$ ipython --no-banner

In [1]: import numpy as np

In [2]: import numpy.linalg as la

In [3]: np.set_printoptions(precision=4, suppress=True, linewidth=120, legacy="1.25")

In [4]: tidy = lambda a: np.round(a, 4) + 0

In [5]: M = np.loadtxt("m.csv", delimiter=",")

In [6]: print(M)
[[0. 0. 0. 1.]
 [1. 0. 0. 0.]
 [0. 1. 0. 0.]
 [0. 0. 1. 0.]]

In [7]: print(M - M[0])
[[ 0.  0.  0.  0.]
 [ 1.  0.  0. -1.]
 [ 0.  1.  0. -1.]
 [ 0.  0.  1. -1.]]

In [8]: print(la.matrix_rank(M))
4

In [9]: print(M.mean(axis=0))
[0.25 0.25 0.25 0.25]

In [10]: print(np.count_nonzero(M))
4

In [11]: print(tidy(la.svd(M, compute_uv=False)))
[1. 1. 1. 1.]

In [12]: print(M.shape)
(4, 4)

In [13]: print(tidy(la.norm(M)))
2.0

In [14]: print(np.diff(M, axis=0))
[[ 1.  0.  0. -1.]
 [-1.  1.  0.  0.]
 [ 0. -1.  1.  0.]]

In [15]: M[:, 4]
Traceback (most recent call last):
  Cell In[15], line 1
    M[:, 4]
IndexError: index 4 is out of bounds for axis 1 with size 4


In [16]: print(M.sum(axis=1))
[1. 1. 1. 1.]

In [17]: vec = np.array([-2, -2, 0, 0])

In [18]: print(M @ vec)
[ 0. -2. -2.  0.]

In [19]: print((M * vec).sum(axis=1))
[ 0. -2. -2.  0.]

In [20]: print(M * vec)
[[-0. -0.  0.  0.]
 [-2. -0.  0.  0.]
 [-0. -2.  0.  0.]
 [-0. -0.  0.  0.]]

In [21]: print(la.norm(M @ vec) <= la.norm(M, 2) * la.norm(vec) + 1e-9)
True

In [22]: print(M @ np.eye(4)[2])
[0. 0. 0. 1.]

In [23]: print(M @ np.ones(4))
[1. 1. 1. 1.]

In [24]: print(tidy(la.det(M.T)))
-1.0

In [25]: print(tidy(la.eigvals(M)))
[-1.+0.j  0.+1.j  0.-1.j  1.+0.j]

In [26]: print(tidy(la.eigvals(M).sum().real))
0.0

In [27]: print(tidy(np.poly(M)))
[ 1.  0.  0.  0. -1.]

In [28]: print(tidy(la.det(M[::-1])))
-1.0

In [29]: print(M.reshape(2, -1))
[[0. 0. 0. 1. 1. 0. 0. 0.]
 [0. 1. 0. 0. 0. 0. 1. 0.]]

In [30]: print(M.reshape(-1, 2))
[[0. 0.]
 [0. 1.]
 [1. 0.]
 [0. 0.]
 [0. 1.]
 [0. 0.]
 [0. 0.]
 [1. 0.]]

In [31]: print(M.ravel(order="F"))
[0. 1. 0. 0. 0. 0. 1. 0. 0. 0. 0. 1. 1. 0. 0. 0.]

In [32]: blk = M.reshape(4, 2, -1)

In [33]: print(np.swapaxes(blk, 1, 2)[0])
[[0. 0.]
 [0. 1.]]

In [34]: print(blk.sum(axis=1))
[[0. 1.]
 [1. 0.]
 [0. 1.]
 [1. 0.]]
